$ python3 -q
>>> import numpy as np
>>> import numpy.linalg as la
>>> np.set_printoptions(precision=2, suppress=True, linewidth=120, floatmode="fixed")
>>> m1 = np.load("layer19.npy")
>>> m1
array([[ 3.00,  3.00,  2.00,  3.00, -5.00,  9.00,  2.00,  7.00, -6.00,  7.00],
       [ 0.00,  4.00,  5.00,  1.00, -2.00, -2.00,  0.00,  2.00,  2.00, -8.00],
       [ 5.00,  0.00,  1.00,  1.00, -5.00, -8.00,  1.00,  7.00, -2.00, -4.00],
       [ 3.00,  0.00,  5.00,  4.00, -6.00,  3.00,  9.00,  6.00,  8.00,  9.00],
       [ 0.00,  0.00,  0.00,  0.00,  9.00,  2.00,  4.00,  7.00,  2.00,  9.00],
       [ 0.00,  0.00,  0.00,  0.00,  5.00,  0.00,  0.00,  5.00,  4.00,  0.00],
       [ 0.00,  0.00,  0.00,  0.00,  8.00,  9.00,  2.00,  5.00,  3.00,  2.00],
       [ 0.00,  0.00,  0.00,  0.00,  1.00,  2.00,  0.00,  4.00,  3.00,  4.00],
       [ 0.00,  0.00,  0.00,  0.00,  8.00,  2.00,  1.00,  9.00,  2.00,  3.00],
       [ 0.00,  0.00,  0.00,  0.00,  9.00,  5.00,  2.00,  9.00,  9.00,  2.00]])
>>> W1 = np.array([[1, 1, 2, 0, 1, -1],
...     [-2, 2, -2, -3, 1, -1],
...     [0, 0, 1, -3, -1, 0],
...     [-2, -1, 1, 0, 2, -1],
...     [0, 0, 0, -2, -2, -3],
...     [3, 2, 3, 3, -2, 3],
...     [-2, -2, 2, 0, -3, 2],
...     [3, 2, -3, 2, -1, 2],
...     [0, -2, 0, -2, 2, 2],
...     [-3, -3, 1, -2, 1, 0]])
>>> beta = np.array([2, 2, 1, 1, 1, 0])
>>> act = np.maximum(m1 @ W1 + beta, 0)
>>> print(act)
[[16.00 27.00 23.00 35.00  0.00 39.00]
 [16.00 29.00  0.00  0.00  4.00  3.00]
 [12.00 18.00  0.00 10.00 15.00  0.00]
 [ 0.00  0.00 34.00  0.00  5.00 66.00]
 [ 0.00  0.00  3.00  0.00  0.00  5.00]
 [17.00  4.00  0.00  0.00  0.00  3.00]
 [34.00 14.00 19.00 12.00  0.00 23.00]
 [ 8.00  0.00  0.00  0.00  1.00 17.00]
 [24.00  9.00  0.00  0.00  0.00  6.00]
 [34.00  2.00  0.00  0.00  0.00 28.00]]
>>> la.matrix_rank(act)
np.int64(6)
>>> (act > 0).astype(int)
array([[1, 1, 1, 1, 0, 1],
       [1, 1, 0, 0, 1, 1],
       [1, 1, 0, 1, 1, 0],
       [0, 0, 1, 0, 1, 1],
       [0, 0, 1, 0, 0, 1],
       [1, 1, 0, 0, 0, 1],
       [1, 1, 1, 1, 0, 1],
       [1, 0, 0, 0, 1, 1],
       [1, 1, 0, 0, 0, 1],
       [1, 1, 0, 0, 0, 1]])
>>> Z = np.array([[-5, 1, 3],
...     [-3, -4, 0],
...     [5, -5, -2],
...     [5, 4, 4],
...     [0, 4, -3],
...     [2, 3, 1]])
>>> act @ Z
array([[ 207.00,   50.00,  181.00],
       [-161.00,  -75.00,   39.00],
       [ -64.00,   40.00,   31.00],
       [ 302.00,   48.00,  -17.00],
       [  25.00,    0.00,   -1.00],
       [ -91.00,   10.00,   54.00],
       [ -11.00,    0.00,  135.00],
       [  -6.00,   63.00,   38.00],
       [-135.00,    6.00,   78.00],
       [-120.00,  110.00,  130.00]])
>>> W1 @ Z
array([[  0, -12,  -5],
       [-23, -11, -18],
       [-10, -21, -11],
       [ 16,   2, -15],
       [-16, -25,  -5],
       [ 15,  -7,  24],
       [ 30, -10,   1],
       [-22,  20,  28],
       [  0,  14, -12],
       [ 19,   0, -22]])
>>> X = np.load("dump.npy")
>>> X
array([[-2,  0,  1,  0,  1],
       [-1,  1,  2,  1,  2],
       [ 0,  2,  3,  2,  3],
       [-1,  1,  2,  1,  2],
       [ 0,  2,  3,  2,  3],
       [-1,  1,  2,  1,  2],
       [-1,  1,  2,  1,  2],
       [-1,  1,  2,  1,  2],
       [-2,  0,  1,  0,  1],
       [ 0,  2,  3,  2,  3],
       [-1,  1,  2,  1,  2],
       [ 0,  2,  3,  2,  3],
       [ 0,  2,  3,  2,  3]])
>>> idx = X[:, 1] > np.median(X[:, 1])
>>> u = X[idx].mean(axis=0) - X[~idx].mean(axis=0)
>>> u
array([1.25, 1.25, 1.25, 1.25, 1.25])
>>> np.argsort(-np.abs(u).round(6), kind="stable")
array([0, 1, 2, 3, 4])
>>> (((X - X.mean(axis=0)) @ u > 0) == idx).mean()
np.float64(1.0)
>>> Uu, sigma, Vh = la.svd(X)
>>> sigma.round(2) + 0
array([13.98,  3.55,  0.00,  0.00,  0.00])
>>> B = Uu[:, :2] @ np.diag(sigma[:2]) @ Vh[:2]
>>> la.matrix_rank(B)
np.int64(2)
>>> round(float(la.norm(X - B) / la.norm(X)), 2)
0.0
>>> print(round(float(np.abs(X - B).max()), 2))
0.0
>>> print(la.matrix_rank(X, rtol=0.05))
2
>>> r = la.matrix_rank(X)
>>> r
np.int64(2)
>>> null = la.svd(X)[2][r:].T
>>> [int(la.matrix_rank(X[:i])) for i in range(1, len(X) + 1)]
[1, 2, 2, 2, 2, 2, 2, 2, 2, 2, 2, 2, 2]
>>> null @ null.T
array([[ 0.13, -0.20,  0.13, -0.20,  0.13],
       [-0.20,  0.80, -0.20, -0.20, -0.20],
       [ 0.13, -0.20,  0.63, -0.20, -0.37],
       [-0.20, -0.20, -0.20,  0.80, -0.20],
       [ 0.13, -0.20, -0.37, -0.20,  0.63]])
>>> cov = np.cov(X, rowvar=False)
>>> cov
array([[0.53, 0.53, 0.53, 0.53, 0.53],
       [0.53, 0.53, 0.53, 0.53, 0.53],
       [0.53, 0.53, 0.53, 0.53, 0.53],
       [0.53, 0.53, 0.53, 0.53, 0.53],
       [0.53, 0.53, 0.53, 0.53, 0.53]])
>>> np.polyfit(X[:, 3], X[:, 4], 1)
array([1.00, 1.00])
>>> dist = la.norm(X[:, None] - X[None], axis=-1)
>>> dist[:5, :5]
array([[0.00, 2.24, 4.47, 2.24, 4.47],
       [2.24, 0.00, 2.24, 0.00, 2.24],
       [4.47, 2.24, 0.00, 2.24, 0.00],
       [2.24, 0.00, 2.24, 0.00, 2.24],
       [4.47, 2.24, 0.00, 2.24, 0.00]])
>>> dist[11].round(6).argsort(kind="stable")[:4]
array([ 2,  4,  9, 11])
>>> dist[11]
array([4.47, 2.24, 0.00, 2.24, 0.00, 2.24, 2.24, 2.24, 4.47, 0.00, 2.24, 0.00, 0.00])
>>> print(la.norm(X - X.mean(axis=0), axis=1))
[2.75 0.52 1.72 0.52 1.72 0.52 0.52 0.52 2.75 1.72 0.52 1.72 1.72]
